$ python3 -q
>>> import numpy as np
>>> np.set_printoptions(precision=3, suppress=True, linewidth=140, floatmode="fixed")
>>> K = np.loadtxt("mat.csv", delimiter=",")
>>> K
array([[ 1.579,  4.603, -1.620, -0.643,  2.091, -2.765,  3.689,  0.634],
       [-4.887, 10.333, -0.799, -3.508,  5.633, -5.160,  5.131,  1.661],
       [ 7.737,  0.138, -2.914,  3.544,  1.459, -0.564, -2.020,  0.971],
       [ 1.443, -2.156,  0.292, -2.547, -5.050,  1.658,  2.957, -2.261],
       [ 2.251,  1.542, -4.240,  2.361,  2.983,  0.368,  0.567, -1.168],
       [ 4.078, -2.852,  0.716, -0.726, -3.998,  1.827, -3.105, -0.257],
       [ 6.009, -3.510, -2.198,  1.231, -3.615,  1.969,  2.113, -2.271],
       [ 0.039,  3.296,  2.222, -4.332, -2.212, -2.380,  2.765,  1.094],
       [-0.996,  2.018,  0.092, -3.136, -1.658, -0.572,  3.766, -1.012],
       [-3.543,  2.993,  1.991, -5.633, -2.686, -1.041,  4.068, -0.648],
       [ 6.149, -4.514, -1.717,  0.325, -5.616,  2.259,  4.286, -3.078],
       [-2.965,  2.194,  2.129, -5.736, -3.678, -0.765,  4.664, -0.978],
       [-4.579,  6.853, -1.218, -3.552,  2.645, -2.778,  6.549, -0.648],
       [ 8.059, -2.217, -2.745,  3.161, -0.981,  0.871, -1.053, -0.379],
       [ 3.342, -1.663,  0.909, -2.405, -5.184,  0.488,  2.894, -1.099],
       [ 2.769, -3.405, -1.187, -1.390, -5.469,  2.325,  5.159, -3.577],
       [-4.345,  5.723,  3.657, -7.396, -2.259, -3.361,  5.028,  1.036],
       [-3.068,  2.460,  4.795, -7.734, -5.424, -1.578,  3.234,  0.490],
       [ 1.817,  5.282, -0.461, -0.083,  3.755, -2.969, -2.794,  2.982],
       [ 1.634,  5.015,  2.583, -4.420, -1.717, -4.465,  4.586,  2.316],
       [ 1.798,  3.993, -2.163,  0.570,  3.140, -1.879,  0.512,  0.863],
       [-0.405, -0.104, -0.117, -2.078, -2.036,  1.228,  0.167, -1.276],
       [ 1.101,  1.006, -1.134, -1.217, -1.046, -0.055,  2.770, -1.131],
       [-6.206,  1.809, -2.785, -3.208, -0.397,  1.794,  7.372, -4.785],
       [-3.134,  2.275,  0.361, -4.046, -1.660, -0.117,  3.674, -1.456],
       [ 5.457, -2.943,  1.290, -1.356, -5.486,  0.962, -0.449, -0.214],
       [ 0.958,  1.955,  1.212, -3.266, -2.457, -1.426,  2.924,  0.227],
       [-2.242,  3.584,  0.426, -4.201, -1.332, -1.614,  5.787, -0.876],
       [ 0.211,  8.205, -3.341,  0.593,  6.685, -4.380,  3.646,  1.519],
       [ 6.100, -5.423, -1.364,  1.206, -4.819,  3.450, -1.350, -2.210],
       [ 2.991,  1.216, -1.898,  0.961,  1.146, -0.164, -1.178,  0.196],
       [ 2.014, -1.710, -2.207,  0.265, -1.719,  2.133,  0.952, -2.349],
       [-0.989,  2.867, -3.801,  0.337,  2.725,  0.038,  3.444, -1.980],
       [-4.736,  0.782,  0.617, -5.058, -3.401,  1.330,  4.462, -2.896],
       [ 3.337,  1.879, -2.717,  1.257,  1.608, -0.788,  1.344, -0.200],
       [ 6.419,  4.421, -0.072,  0.173,  1.339, -4.448,  1.232,  3.294]])
>>> dist = np.linalg.norm(K[:, None] - K[None], axis=-1)
>>> (dist + 1e9 * np.eye(36)).round(6).argmin(axis=1)
array([20, 12, 13, 14, 34, 25, 10, 26, 24, 11,  6,  9,  1,  2,  3,  3,  9, 11, 20,  7, 34, 22,  8, 33,  8,  5,  7, 24,  0,  6, 34, 21,  4,
       24, 30, 20])
>>> np.unravel_index(dist.round(6).argmax(), dist.shape)
(np.int64(1), np.int64(29))
>>> np.flatnonzero(dist[21] < dist.mean() / 2)
array([ 3,  8, 21, 22, 26, 31])
>>> Z = K[[26, 35]].astype(float)
>>> for _ in range(5):
...     idx = np.linalg.norm(K[:, None] - Z, axis=-1).argmin(axis=1)
...     Z = np.array([K[idx == j].mean(axis=0) for j in range(2)])
... 
>>> idx
array([1, 1, 1, 0, 1, 0, 0, 0, 0, 0, 0, 0, 1, 1, 0, 0, 0, 0, 1, 0, 1, 0, 0, 0, 0, 0, 0, 0, 1, 0, 1, 0, 1, 0, 1, 1])
>>> np.abs(Z[1] - Z[0]).argmax()
np.int64(4)
>>> np.bincount(idx)
array([23, 13])
>>> round(float(np.abs(K).max()), 3)
10.333
>>> np.count_nonzero(K)
np.int64(288)
>>> K.shape
(36, 8)
>>> K.sum(axis=0)
array([ 35.197,  55.944, -17.405, -61.681, -38.689, -20.573,  87.793, -19.466])
>>> K.mean(axis=0)
array([ 0.978,  1.554, -0.483, -1.713, -1.075, -0.571,  2.439, -0.541])
>>> vec = np.array([0, 1, -1, -1, -2, -3, -3, 0])
>>> np.linalg.norm(K @ vec) <= np.linalg.norm(K, 2) * np.linalg.norm(vec) + 1e-9
np.True_
>>> (K @ vec).argmax()
np.int64(18)
>>> M = np.array([[-3.0, 1.0, 0.0, 0.0, 0.0],
...     [0.0, -3.0, 1.0, 0.0, 0.0],
...     [0.0, 0.0, -3.0, 1.0, 0.0],
...     [0.0, 0.0, 0.0, -3.0, 1.0],
...     [0.0, 0.0, 0.0, 0.0, -3.0]])
>>> r0 = np.array([1, -3])
>>> np.array([np.convolve(row, r0, "same") for row in M])
array([[-3.000, 10.000, -3.000,  0.000,  0.000],
       [ 0.000, -3.000, 10.000, -3.000,  0.000],
       [ 0.000,  0.000, -3.000, 10.000, -3.000],
       [ 0.000,  0.000,  0.000, -3.000, 10.000],
       [ 0.000,  0.000,  0.000,  0.000, -3.000]])
>>> vec = np.array([-2, -1, -2, -1, -1])
>>> np.einsum("ij,j->i", M, vec)
array([5.000, 1.000, 5.000, 2.000, 3.000])
>>> np.linalg.norm(M @ vec) <= np.linalg.norm(M, 2) * np.linalg.norm(vec) + 1e-9
np.True_
>>> M @ np.eye(5)[2]
array([ 0.000,  1.000, -3.000,  0.000,  0.000])
>>> (M @ vec).argmax()
np.int64(0)
>>> A2 = np.array([[-3, -1, -3], [-4, 3, 3], [0, 0, -1], [2, -2, 0], [2, 1, -2]])
>>> np.einsum("ik,kj->ij", M, A2)
array([[  5.000,   6.000,  12.000],
       [ 12.000,  -9.000, -10.000],
       [  2.000,  -2.000,   3.000],
       [ -4.000,   7.000,  -2.000],
       [ -6.000,  -3.000,   6.000]])
>>> np.einsum("ik,kj->ji", M, A2)
array([[  5.000,  12.000,   2.000,  -4.000,  -6.000],
       [  6.000,  -9.000,  -2.000,   7.000,  -3.000],
       [ 12.000, -10.000,   3.000,  -2.000,   6.000]])
>>> np.linalg.matrix_rank(M @ A2)
np.int64(3)
>>> A2.T @ M.T
array([[  5.000,  12.000,   2.000,  -4.000,  -6.000],
       [  6.000,  -9.000,  -2.000,   7.000,  -3.000],
       [ 12.000, -10.000,   3.000,  -2.000,   6.000]])
>>> Uu, sig, Vt = np.linalg.svd(M, full_matrices=False)
>>> np.round(Uu.T @ M @ Vt.T, 3) + 0
array([[3.889, 0.000, 0.000, 0.000, 0.000],
       [0.000, 3.575, 0.000, 0.000, 0.000],
       [0.000, 0.000, 3.110, 0.000, 0.000],
       [0.000, 0.000, 0.000, 2.592, 0.000],
       [0.000, 0.000, 0.000, 0.000, 2.168]])
>>> sig / sig[0]
array([1.000, 0.919, 0.800, 0.666, 0.557])
>>> Uu.shape, sig.shape, Vt.shape
((5, 5), (5,), (5, 5))
>>> np.sqrt((sig ** 2).sum()), round(float(np.linalg.norm(M)), 3)
(np.float64(7.0), 7.0)
>>> sig
array([3.889, 3.575, 3.110, 2.592, 2.168])
>>> P = np.triu(np.array([[0, 1, -1, 0, 0],
...     [1, 1, 0, -1, 2],
...     [-1, 2, 2, 1, 1],
...     [-2, 1, 2, 2, -1],
...     [1, 0, 1, 2, -1]]), 1) + np.eye(5)
>>> A2 = P @ M @ np.linalg.inv(P)
>>> np.trace(A2), np.trace(M)
(np.float64(-15.0), np.float64(-15.0))
>>> np.poly(A2)
array([  1.000,  15.000,  90.000, 270.000, 405.000, 243.000])
>>> np.linalg.matrix_rank(A2)
np.int64(5)
>>> A2
array([[-3.000,  1.000,  1.000, -1.000, -4.000],
       [ 0.000, -3.000,  1.000, -1.000, -3.000],
       [ 0.000,  0.000, -3.000,  1.000,  2.000],
       [ 0.000,  0.000,  0.000, -3.000,  1.000],
       [ 0.000,  0.000,  0.000,  0.000, -3.000]])
>>> F = np.load("x.npy")
>>> F
array([[  7,  -9,  -9,   5],
       [  0,   0,   0,   0],
       [  0,   0,   0,   0],
       [  6,   9,  -9,   8],
       [  6, -12, -10,  13],
       [ -1,  -3,  -1,   8],
       [  1, -12,   3,   2],
       [  7,  -9,  -9,   5],
       [  0,   0,   0,   0],
       [  8,   0,  -5,   2],
       [  6, -12, -10,  13],
       [  8,   0,  -5,   2],
       [  5,   6, -10,  16],
       [  5,   6, -10,  16],
       [ -1,  -3,  -1,   8],
       [  0,   0,   0,   0],
       [  0,   0,   0,   0],
       [  0,   0,   0,   0],
       [  0,   0,   0,   0],
       [  5,   6, -10,  16],
       [  6,   9,  -9,   8],
       [ -1,  -3,  -1,   8]])
>>> A2 = np.array([[3, 3], [0, 3], [3, 3], [2, 1]])
>>> np.linalg.matrix_rank(np.vstack([F, A2.T]))
np.int64(4)
>>> np.einsum("ik,kj->ji", F, A2)
array([[  4,   0,   0,   7,  14,  10,  16,   4,   0,  13,  14,  13,  17,  17,  10,   0,   0,   0,   0,  17,   7,  10],
       [-28,   0,   0,  26, -35,  -7, -22, -28,   0,  11, -35,  11,  19,  19,  -7,   0,   0,   0,   0,  19,  26,  -7]])
>>> A2.T @ F.T
array([[  4,   0,   0,   7,  14,  10,  16,   4,   0,  13,  14,  13,  17,  17,  10,   0,   0,   0,   0,  17,   7,  10],
       [-28,   0,   0,  26, -35,  -7, -22, -28,   0,  11, -35,  11,  19,  19,  -7,   0,   0,   0,   0,  19,  26,  -7]])
>>> np.einsum("ij->j", F)
array([ 67, -27, -96, 130])
>>> np.einsum("ik,kj->ij", F, A2)
array([[  4, -28],
       [  0,   0],
       [  0,   0],
       [  7,  26],
       [ 14, -35],
       [ 10,  -7],
       [ 16, -22],
       [  4, -28],
       [  0,   0],
       [ 13,  11],
       [ 14, -35],
       [ 13,  11],
       [ 17,  19],
       [ 17,  19],
       [ 10,  -7],
       [  0,   0],
       [  0,   0],
       [  0,   0],
       [  0,   0],
       [ 17,  19],
       [  7,  26],
       [ 10,  -7]])
>>> F @ A2
array([[  4, -28],
       [  0,   0],
       [  0,   0],
       [  7,  26],
       [ 14, -35],
       [ 10,  -7],
       [ 16, -22],
       [  4, -28],
       [  0,   0],
       [ 13,  11],
       [ 14, -35],
       [ 13,  11],
       [ 17,  19],
       [ 17,  19],
       [ 10,  -7],
       [  0,   0],
       [  0,   0],
       [  0,   0],
       [  0,   0],
       [ 17,  19],
       [  7,  26],
       [ 10,  -7]])
>>> np.einsum("ij,ij->i", F, F)
array([236,   0,   0, 262, 449,  75, 158, 236,   0,  93, 449,  93, 417, 417,  75,   0,   0,   0,   0, 417, 262,  75])
>>> Ac = (F - F.mean(axis=0)) / F.std(axis=0)
>>> np.argwhere(np.abs(Ac) > 2)
array([], shape=(0, 2), dtype=int64)
>>> Ac.std(axis=0)
array([1.000, 1.000, 1.000, 1.000])
>>> beta = np.linalg.lstsq(np.delete(Ac, 1, axis=1), Ac[:, 1])[0]
>>> beta
array([-0.551, -0.803, -0.266])
>>> rng = np.random.default_rng(95532)
>>> th = rng.uniform(0, 2 * np.pi, 23)
>>> Q, _ = np.linalg.qr(np.array([[-1.1, -0.8], [-0.3, -0.3], [-0.6, -0.7]]))
>>> m1 = 10 * np.c_[np.cos(th), np.sin(th)] @ Q.T
>>> m1
array([[ 9.934,  1.115,  0.282],
       [ 8.678,  2.270,  4.421],
       [ 1.058,  3.047,  9.465],
       [-0.227,  2.942,  9.555],
       [ 2.974,  3.109,  9.027],
       [ 9.430,  1.837,  2.774],
       [-2.974, -3.109, -9.027],
       [ 2.530,  3.105,  9.163],
       [-2.410, -3.103, -9.196],
       [-9.921, -0.705,  1.035],
       [-1.368,  2.807,  9.500],
       [ 9.849,  1.355,  1.082],
       [ 3.588, -2.426, -9.013],
       [ 9.136,  2.037,  3.519],
       [ 6.187, -1.738, -7.662],
       [ 7.880,  2.554,  5.603],
       [-1.319,  2.813,  9.505],
       [-5.028, -3.032, -8.095],
       [-7.980, -2.524, -5.473],
       [-1.872, -3.088, -9.325],
       [-1.794,  2.746,  9.447],
       [ 2.572,  3.106,  9.151],
       [-9.743, -1.523, -1.660]])
>>> Uu, sig, Vt = np.linalg.svd(m1)
>>> evecs = Vt[:(sig > 1e-8).sum()]
>>> vec = m1[8] + 5 * m1[7] + rng.integers(2) * np.eye(3)[1]
>>> vec
array([10.239, 13.423, 36.618])
>>> np.diag(evecs.T @ evecs)
array([0.990, 0.097, 0.913])
>>> np.allclose(evecs.T @ evecs @ vec, vec)
False
>>> np.linalg.matrix_rank(np.vstack([m1, vec]))
np.int64(3)
>>> Ac = m1 - m1.mean(axis=0)
>>> Uu, sig, Vt = np.linalg.svd(Ac, full_matrices=False)
>>> np.round(sig ** 2 / (sig ** 2).sum(), 3) + 0
array([0.663, 0.337, 0.000])
>>> np.searchsorted(np.cumsum(sig ** 2) / (sig ** 2).sum(), 0.9) + 1
np.int64(2)
>>> (np.sign(Uu[:, 0]) == np.sign(Uu[0, 0])).astype(int)
array([1, 1, 1, 1, 1, 1, 0, 1, 0, 0, 1, 1, 0, 1, 0, 1, 1, 0, 0, 0, 1, 1, 0])
>>> Uu, sig, Vt = np.linalg.svd(m1, full_matrices=False)
>>> np.cumsum(sig ** 2) / np.sum(sig ** 2)
array([0.675, 1.000, 1.000])
>>> np.round(Uu.T @ m1 @ Vt.T, 3) + 0
array([[39.399,  0.000,  0.000],
       [ 0.000, 27.345,  0.000],
       [ 0.000,  0.000,  0.000]])
>>> dist = np.linalg.norm(m1[:, None] - m1[None], axis=-1)
>>> (dist + 1e9 * np.eye(23)).round(6).argmin(axis=1)
array([11, 13,  3, 16, 21, 13,  8, 21, 19, 22, 16,  0, 14,  5, 12,  1, 10,  6, 17,  8, 10,  7,  9])
>>> dist[18].round(6).argsort(kind="stable")[:4]
array([18, 17, 22,  6])
>>> dist.shape
(23, 23)
>>> np.linalg.norm(m1, axis=1)
array([10.000, 10.000, 10.000, 10.000, 10.000, 10.000, 10.000, 10.000, 10.000, 10.000, 10.000, 10.000, 10.000, 10.000, 10.000, 10.000,
       10.000, 10.000, 10.000, 10.000, 10.000, 10.000, 10.000])
>>> np.linalg.matrix_rank(dist ** 2)
np.int64(3)
>>> np.linalg.matrix_rank(m1, rtol=0.1)
np.int64(2)
>>> [round(float(x), 3) for x in np.linalg.svd(m1, compute_uv=False)[:3]]
[39.399, 27.345, 0.0]
>>> W0 = rng.normal(size=(28, 6)) + 5 * np.array([7, -6, 5, -4, -5, -2])
>>> W0
array([[ 36.807, -29.562,  24.237, -20.367, -22.635, -10.658],
       [ 34.881, -28.929,  24.681, -17.010, -24.123, -10.218],
       [ 35.415, -29.542,  24.160, -21.490, -25.470,  -8.662],
       [ 34.348, -27.857,  25.290, -19.048, -26.647,  -9.362],
       [ 36.126, -31.197,  26.067, -20.496, -25.162, -10.690],
       [ 34.224, -30.918,  25.091, -19.445, -25.437, -10.793],
       [ 34.946, -29.032,  25.332, -18.130, -25.230,  -8.915],
       [ 34.732, -29.926,  24.713, -19.259, -24.485,  -8.530],
       [ 35.051, -29.644,  23.396, -18.952, -24.750,  -9.956],
       [ 36.118, -31.265,  24.665, -19.042, -24.406,  -9.500],
       [ 34.442, -29.815,  24.404, -19.437, -24.463, -10.675],
       [ 35.498, -30.116,  24.241, -18.986, -25.555, -10.263],
       [ 34.928, -31.231,  24.413, -18.688, -25.396, -10.469],
       [ 35.425, -31.284,  26.380, -20.842, -25.158, -10.313],
       [ 34.209, -30.772,  24.633, -20.168, -23.894,  -9.846],
       [ 34.209, -29.449,  23.682, -21.333, -24.881,  -9.063],
       [ 33.697, -31.391,  24.772, -19.079, -25.136, -11.574],
       [ 33.844, -29.493,  24.764, -18.967, -25.782, -10.378],
       [ 35.174, -28.885,  24.238, -19.068, -24.118, -10.328],
       [ 34.655, -29.078,  25.436, -19.000, -25.046, -11.327],
       [ 35.151, -31.529,  24.061, -21.591, -24.924, -10.781],
       [ 35.289, -29.993,  27.293, -19.767, -23.651, -10.083],
       [ 34.400, -29.665,  22.734, -20.508, -24.766, -10.887],
       [ 32.880, -29.287,  25.224, -19.040, -27.111, -10.071],
       [ 34.841, -28.489,  27.404, -21.057, -24.852, -10.415],
       [ 34.790, -29.516,  24.487, -19.924, -24.538,  -9.443],
       [ 36.110, -30.296,  26.206, -20.192, -26.610, -10.755],
       [ 35.377, -29.838,  24.534, -20.109, -25.921, -10.972]])
>>> Ac = (W0 - W0.mean(axis=0)) / W0.std(axis=0)
>>> np.argwhere(np.abs(Ac) > 2)
array([[ 0,  0],
       [ 0,  4],
       [ 1,  3],
       [ 3,  1],
       [ 7,  5],
       [21,  2],
       [22,  2],
       [23,  0],
       [23,  4],
       [24,  2]])
>>> Ac.std(axis=0)
array([1.000, 1.000, 1.000, 1.000, 1.000, 1.000])
>>> beta = np.linalg.lstsq(np.delete(Ac, 1, axis=1), Ac[:, 1])[0]
>>> np.abs(beta).argmax()
np.int64(4)
>>> np.round(1 - np.var(Ac[:, 1] - np.delete(Ac, 1, axis=1) @ beta), 3)
np.float64(0.179)
